% python3 -q
>>> import numpy as np
>>> from numpy import linalg as LA
>>> np.set_printoptions(precision=3, suppress=True, linewidth=200)
>>> mat = np.load("x.npy")
>>> mat
array([[0, 0, 0],
       [0, 1, 0],
       [2, 2, 0]])
>>> np.allclose(mat @ mat.T, mat.T @ mat)
False
>>> mat @ mat
array([[0, 0, 0],
       [0, 1, 0],
       [0, 2, 0]])
>>> (mat - mat.T) / 2
array([[ 0.,  0., -1.],
       [ 0.,  0., -1.],
       [ 1.,  1.,  0.]])
>>> np.round(LA.det(mat), 3)
np.float64(0.0)
>>> np.allclose(mat, mat.T)
False
>>> left, s, vt = LA.svd(mat)
>>> s
array([2.921, 0.685, 0.   ])
>>> out = left[:, :2] @ np.diag(s[:2]) @ vt[:2]
>>> np.round(np.abs(mat - out).max(), 3)
np.float64(0.0)
>>> round(float(LA.norm(mat - out) / LA.norm(mat)), 3)
0.0
>>> w1 = np.array([[3, 1, 1, 4, 1, 3], [0, 0, 4, 3, 3, 1], [3, 3, 5, 4, 4, 0]])
>>> coef = np.array([6, 4, 9, 5, 2, 9])
>>> act = np.maximum(mat @ w1 + coef, 0)
>>> act
array([[ 6,  4,  9,  5,  2,  9],
       [ 6,  4, 13,  8,  5, 10],
       [12,  6, 19, 19, 10, 17]])
>>> (act > 0).mean(axis=0)
array([1., 1., 1., 1., 1., 1.])
>>> (act > 0).astype(int)
array([[1, 1, 1, 1, 1, 1],
       [1, 1, 1, 1, 1, 1],
       [1, 1, 1, 1, 1, 1]])
>>> C = np.array([[-2, 2, -1],
...     [-3, -3, 1],
...     [2, -3, 2],
...     [-1, 1, 1],
...     [2, -3, 2],
...     [3, 3, -2]])
>>> act @ C
array([[ 20,  -1,   7],
       [ 34, -16,  22],
       [ 48, -11,  37]])
>>> (act @ C).round(6).argmax(axis=1)
array([0, 0, 0])
>>> P = np.triu(np.array([[-1, 3, 0], [4, 1, 2], [-1, -3, 2]]), 1) + np.eye(3)
>>> out = P @ mat @ LA.inv(P)
>>> out
array([[ 0.,  3., -6.],
       [ 4., -7., 14.],
       [ 2., -4.,  8.]])
>>> round(LA.det(out), 3)
np.float64(-0.0)
>>> np.trace(out), np.trace(mat)
(np.float64(1.0), np.int64(1))
>>> F = np.array([[0, 1, 1, 1], [1, 0, 1, 0], [1, 1, 0, 1], [1, 0, 1, 0]])
>>> np.all(LA.eigvalsh(F) > 0)
np.False_
>>> round(LA.eigvalsh(F).min(), 3)
np.float64(-1.562)
>>> [round(float(LA.det(F[:i, :i])), 2) + 0 for i in range(1, 5)]
[0.0, -1.0, 2.0, 0.0]
>>> rng = np.random.default_rng(321084)
>>> lab = rng.permutation(4)
>>> lab
array([3, 1, 2, 0])
>>> out = F[lab][:, lab]
>>> np.round(np.sort(np.abs(LA.eigvals(out))), 3) + 0
array([0.   , 1.   , 1.562, 2.562])
>>> np.allclose(out, F)
False
>>> np.round(LA.det(out), 3), round(LA.det(F[lab]), 3)
(np.float64(0.0), np.float64(0.0))
>>> np.diag(out)
array([0, 0, 0, 0])
>>> X = np.loadtxt("sample6.csv", delimiter=",")
>>> X
array([[0.5  , 0.   , 0.5  ],
       [0.   , 0.6  , 0.4  ],
       [0.167, 0.5  , 0.333]])
>>> X.sum(axis=1)
array([1., 1., 1.])
>>> pr = np.eye(3)[0]
>>> for _ in range(3):
...     pr = pr @ X
...     print(pr.round(3))
... 
[0.5 0.  0.5]
[0.334 0.25  0.416]
[0.236 0.358 0.405]
>>> Q, _ = LA.qr(np.array([[-0.1, -1.5], [0.2, 0.5], [-1.4, 0.6]]))
>>> E = Q @ Q.T
>>> E
array([[ 0.875, -0.328, -0.038],
       [-0.328,  0.136, -0.1  ],
       [-0.038, -0.1  ,  0.988]])
>>> x = np.array([-5, 5, -3])
>>> LA.eigvalsh(2 * E - np.eye(3))
array([-1.,  1.,  1.])
>>> np.round((x - E @ x) @ (E @ x), 3)
np.float64(0.0)
>>> E @ x
array([-5.903,  2.62 , -3.275])
>>> ev, evecs = LA.eigh(E)
>>> x = np.array([1, -2, -1])
>>> np.round(x @ E @ x / (x @ x), 3), np.round(ev[0], 3), np.round(ev[-1], 3)
(np.float64(0.566), np.float64(0.0), np.float64(1.0))
>>> round(float(x @ E @ x), 3)
3.396
>>> evecs * np.abs(ev) @ evecs.T
array([[ 0.875, -0.328, -0.038],
       [-0.328,  0.136, -0.1  ],
       [-0.038, -0.1  ,  0.988]])
>>> round(float(np.abs(E).sum(axis=1).max()), 3), round(np.abs(ev).max(), 3)
(1.241, np.float64(1.0))
>>> M = np.load("dump.npy")
>>> M
array([[-0.447,  0.894],
       [ 0.894,  0.447]])
>>> x = np.array([2, 2])
>>> h1 = np.maximum(M @ x, 0)
>>> np.maximum(M @ x, 0) - np.maximum(-M @ x, 0)
array([0.894, 2.683])
>>> np.maximum(M @ (3 * x), 0)
array([2.683, 8.05 ])
>>> h1
array([0.894, 2.683])
>>> M.T @ h1
array([2., 2.])
>>> np.tanh(M @ x)
array([0.714, 0.991])
>>> K = np.load("arr.npy")
>>> K
array([[ 0.004,  0.046, -0.004,  0.048],
       [ 0.046,  0.493, -0.173,  0.467],
       [-0.004, -0.173,  0.941,  0.161],
       [ 0.048,  0.467,  0.161,  0.562]])
>>> out = M + rng.integers(-2, 3, (2, 1)) @ rng.integers(-2, 3, (1, 2))
>>> out
array([[0.553, 0.894],
       [0.894, 0.447]])
>>> LA.svd(out - M, compute_uv=False)
array([1., 0.])
